% python3 -q
>>> import numpy as np
>>> np.set_printoptions(precision=1, suppress=True, linewidth=160)
>>> def rd(a):
...     return np.round(a, 1) + 0
... 
>>> arr = np.loadtxt("dump.csv", delimiter=",")
>>> arr
array([[ 3.,  4.,  5.,  6.,  7.,  8.,  9., 10.],
       [11., 12., 13., 14., 15., 16., 17., 18.],
       [19., 20., 21., 22., 23., 24., 25., 26.],
       [27., 28., 29., 30., 31., 32., 33., 34.],
       [35., 36., 37., 38., 39., 40., 41., 42.],
       [43., 44., 45., 46., 47., 48., 49., 50.]])
>>> rk = np.linalg.matrix_rank(arr)
>>> rk
np.int64(2)
>>> null = np.linalg.svd(arr)[2][rk:].T
>>> np.linalg.matrix_rank(arr.T @ arr), np.linalg.matrix_rank(arr @ arr.T)
(np.int64(2), np.int64(2))
>>> np.allclose(arr @ null, 0)
True
>>> [int(np.linalg.matrix_rank(arr[:i])) for i in range(1, len(arr) + 1)]
[1, 2, 2, 2, 2, 2]
>>> null.shape
(8, 6)
>>> U, sig, Vh = np.linalg.svd(arr)
>>> rd(sig)
array([207. ,   7.3,   0. ,   0. ,   0. ,   0. ])
>>> print(np.argmax(sig[:-1] / (sig[1:] + 1e-6)) + 1)
2
>>> B = U[:, :2] @ np.diag(sig[:2]) @ Vh[:2]
>>> np.linalg.matrix_rank(arr, rtol=0.05)
np.int64(1)
>>> rd(np.abs(arr - B).max())
np.float64(0.0)
>>> rd(np.linalg.norm(arr - B, 2)), rd(sig[2])
(np.float64(0.0), np.float64(0.0))
>>> B = np.array([[1, 3, 1, 0, 2, 1, 1],
...     [3, 1, 3, 3, 0, 3, 0],
...     [1, 1, 3, 1, 2, 1, 0],
...     [2, 3, 2, 0, 0, 3, 0]])
>>> F = B.T @ B
>>> print(F)
[[15 13 17 10  4 17  1]
 [13 20 15  4  8 16  3]
 [17 15 23 12  8 19  1]
 [10  4 12 10  2 10  0]
 [ 4  8  8  2  8  4  2]
 [17 16 19 10  4 20  1]
 [ 1  3  1  0  2  1  1]]
>>> # rows and columns are dependent
>>> w, vecs = np.linalg.eigh(F)
>>> rd(vecs.T @ vecs)
array([[1., 0., 0., 0., 0., 0., 0.],
       [0., 1., 0., 0., 0., 0., 0.],
       [0., 0., 1., 0., 0., 0., 0.],
       [0., 0., 0., 1., 0., 0., 0.],
       [0., 0., 0., 0., 1., 0., 0.],
       [0., 0., 0., 0., 0., 1., 0.],
       [0., 0., 0., 0., 0., 0., 1.]])
>>> rd(vecs.T @ F @ vecs)
array([[ 0. ,  0. ,  0. ,  0. ,  0. ,  0. ,  0. ],
       [ 0. ,  0. ,  0. ,  0. ,  0. ,  0. ,  0. ],
       [ 0. ,  0. ,  0. ,  0. ,  0. ,  0. ,  0. ],
       [ 0. ,  0. ,  0. ,  1.5,  0. ,  0. ,  0. ],
       [ 0. ,  0. ,  0. ,  0. ,  6.8,  0. ,  0. ],
       [ 0. ,  0. ,  0. ,  0. ,  0. , 12.7,  0. ],
       [ 0. ,  0. ,  0. ,  0. ,  0. ,  0. , 75.9]])
>>> np.unique(w.round(6) + 0, return_counts=True)[1]
array([3, 1, 1, 1, 1])
>>> w, vecs = np.linalg.eigh(F)
>>> x0 = np.array([5, -7, -5, -8, -9, 7, -6])
>>> print(rd(vecs * np.abs(w) @ vecs.T))
[[15. 13. 17. 10.  4. 17.  1.]
 [13. 20. 15.  4.  8. 16.  3.]
 [17. 15. 23. 12.  8. 19.  1.]
 [10.  4. 12. 10.  2. 10.  0.]
 [ 4.  8.  8.  2.  8.  4.  2.]
 [17. 16. 19. 10.  4. 20.  1.]
 [ 1.  3.  1.  0.  2.  1.  1.]]
>>> x0 @ F @ x0
np.int64(2840)
>>> (np.sign(vecs[:, -1].round(6)) == np.sign(vecs[0, -1].round(6))).astype(int)
array([1, 1, 1, 1, 1, 1, 1])
>>> rd(np.linalg.eigvalsh(F[1:, 1:]))
array([ 0. ,  0. ,  1.4,  6.5, 12.2, 61.9])
>>> rd(vecs * np.maximum(w, 0) @ vecs.T)
array([[15., 13., 17., 10.,  4., 17.,  1.],
       [13., 20., 15.,  4.,  8., 16.,  3.],
       [17., 15., 23., 12.,  8., 19.,  1.],
       [10.,  4., 12., 10.,  2., 10.,  0.],
       [ 4.,  8.,  8.,  2.,  8.,  4.,  2.],
       [17., 16., 19., 10.,  4., 20.,  1.],
       [ 1.,  3.,  1.,  0.,  2.,  1.,  1.]])
>>> [round(float(x), 1) for x in np.linalg.svd(F, compute_uv=False)[:3]]
[75.9, 12.7, 6.8]
>>> rd(np.linalg.norm(F, 2) / np.linalg.norm(F))
np.float64(1.0)
>>> rk = np.linalg.matrix_rank(F)
>>> rk
np.int64(4)
>>> null = np.linalg.svd(F)[2][rk:].T
>>> null.shape
(7, 3)
>>> rd(null @ null.T)
array([[ 0.7, -0.2,  0. , -0.3,  0.1, -0.3, -0.1],
       [-0.2,  0.3,  0.1,  0.2, -0.2, -0.2, -0.2],
       [ 0. ,  0.1,  0.2,  0. , -0.2, -0.2,  0.3],
       [-0.3,  0.2,  0. ,  0.3, -0.1,  0. , -0.2],
       [ 0.1, -0.2, -0.2, -0.1,  0.3,  0.3, -0.2],
       [-0.3, -0.2, -0.2,  0. ,  0.3,  0.5,  0.1],
       [-0.1, -0.2,  0.3, -0.2, -0.2,  0.1,  0.7]])
>>> print([int(np.linalg.matrix_rank(F[:, :j + 1])) for j in range(7)])
[1, 2, 3, 4, 4, 4, 4]
>>> print(rd(F @ null))
[[0. 0. 0.]
 [0. 0. 0.]
 [0. 0. 0.]
 [0. 0. 0.]
 [0. 0. 0.]
 [0. 0. 0.]
 [0. 0. 0.]]
>>> np.allclose(F @ null, 0)
True
>>> np.linalg.matrix_rank(F.T @ F), np.linalg.matrix_rank(F @ F.T)
(np.int64(4), np.int64(4))
>>> X = np.load("layer10.npy")
>>> X
array([[ 0.7, -3.5, -0.6, -1. , -0.3, -0.2,  0.1, -1.6,  0.7, -0.6,  0.6,  1.7,  0.4,  1.7],
       [ 1.5, -6. ,  0. , -0.3, -0.6,  1.5,  2.2, -0.5,  0.5,  0.8, -1.8,  0.8,  0.5,  0.5],
       [ 0.3, -8. , -0.7,  0. , -1.9, -0.9,  1.8, -0.1, -1.8,  0. ,  0.1,  0.9,  1.1, -0.9],
       [-1.2,  2.5,  0.4, -1.3,  0. ,  0.3, -2.3, -1.3, -0.5, -0.3,  0.4, -1.1, -2.9,  0.4],
       [ 0.7, -3. ,  1.4, -1. , -1.6, -0.2,  0.6,  0.1,  0.4,  1. ,  1.5, -1. , -0.7, -0.1],
       [ 0.2, -6.5,  0. ,  0. ,  1.1, -2.1,  0.7, -1.3,  0.6,  0.9,  2.8,  0.3,  1.5, -1.2],
       [-0.1,  4. , -2.1, -0.3,  0.2,  0.3, -0.5, -2. , -0.2, -1.9,  1.5,  1. , -0.4,  0.1]])
>>> # column 1 dominates
>>> B = np.array([[-4, 3],
...     [1, 5],
...     [5, -4],
...     [-5, 4],
...     [-5, -3],
...     [-2, -3],
...     [-1, 1],
...     [-5, 0],
...     [2, -4],
...     [5, -5],
...     [-3, 2],
...     [4, 2],
...     [0, 3],
...     [4, 5]])
>>> rd(X @ B)
array([[ 15.7,  -0.9],
       [  5.4, -31.2],
       [ -6.6, -18.1],
       [ 17.5,  -5.7],
       [ 10.4, -24.7],
       [ -9.1, -30.4],
       [ -5.7,  39.5]])
>>> np.linalg.matrix_rank(X @ B)
np.int64(2)
>>> np.vstack([X, B.T]).shape
(9, 14)
>>> rd(np.einsum("ik,kj->ji", X, B))
array([[ 15.7,   5.4,  -6.6,  17.5,  10.4,  -9.1,  -5.7],
       [ -0.9, -31.2, -18.1,  -5.7, -24.7, -30.4,  39.5]])
